$ python3 -q
>>> import numpy as np
>>> np.set_printoptions(suppress=True, linewidth=200)
>>> rnd = lambda a: np.round(a, 2) + 0
>>> rng = np.random.default_rng(58)
>>> idx = rng.integers(0, 2, 5)
>>> E = (idx[:, None] == idx) * 2 + np.eye(5)
>>> E
array([[3., 0., 2., 2., 2.],
       [0., 3., 0., 0., 0.],
       [2., 0., 3., 2., 2.],
       [2., 0., 2., 3., 2.],
       [2., 0., 2., 2., 3.]])
>>> # 2 blocks once reordered
>>> Lm = np.linalg.cholesky(E)
>>> np.linalg.eigvalsh(E).min() > 0
np.True_
>>> rnd(Lm @ Lm.T)
array([[3., 0., 2., 2., 2.],
       [0., 3., 0., 0., 0.],
       [2., 0., 3., 2., 2.],
       [2., 0., 2., 3., 2.],
       [2., 0., 2., 2., 3.]])
>>> idx = rng.permutation(5)
>>> Y = E[:, idx] * rng.choice([-1, 1], 5)
>>> Y
array([[ 0., -3., -2., -2., -2.],
       [ 3., -0., -0., -0., -0.],
       [ 0., -2., -3., -2., -2.],
       [ 0., -2., -2., -3., -2.],
       [ 0., -2., -2., -2., -3.]])
>>> U, _, Vt = np.linalg.svd(E.T @ Y)
>>> idx
array([1, 0, 2, 3, 4])
>>> print(rnd(np.linalg.lstsq(E, Y)[0]))
[[ 0. -1.  0.  0.  0.]
 [ 1.  0.  0.  0.  0.]
 [ 0.  0. -1.  0.  0.]
 [ 0.  0.  0. -1.  0.]
 [ 0.  0.  0.  0. -1.]]
>>> rnd(U @ Vt)
array([[ 0., -1.,  0.,  0.,  0.],
       [ 1.,  0.,  0.,  0.,  0.],
       [ 0.,  0., -1.,  0.,  0.],
       [ 0.,  0.,  0., -1.,  0.],
       [ 0.,  0.,  0.,  0., -1.]])
>>> U, sv, Vt = np.linalg.svd(E, full_matrices=False)
>>> rnd(U.T @ E @ Vt.T)
array([[9., 0., 0., 0., 0.],
       [0., 3., 0., 0., 0.],
       [0., 0., 1., 0., 0.],
       [0., 0., 0., 1., 0.],
       [0., 0., 0., 0., 1.]])
>>> np.abs(U[:, 0]).round(6).argmax()
np.int64(0)
>>> print(U.shape, sv.shape, Vt.shape)
(5, 5) (5,) (5, 5)
>>> rnd(sv)
array([9., 3., 1., 1., 1.])
>>> rnd(np.cumsum(sv ** 2) / np.sum(sv ** 2))
array([0.87, 0.97, 0.98, 0.99, 1.  ])
>>> rnd(np.sqrt((sv ** 2).sum())), rnd(np.linalg.norm(E))
(np.float64(9.64), np.float64(9.64))
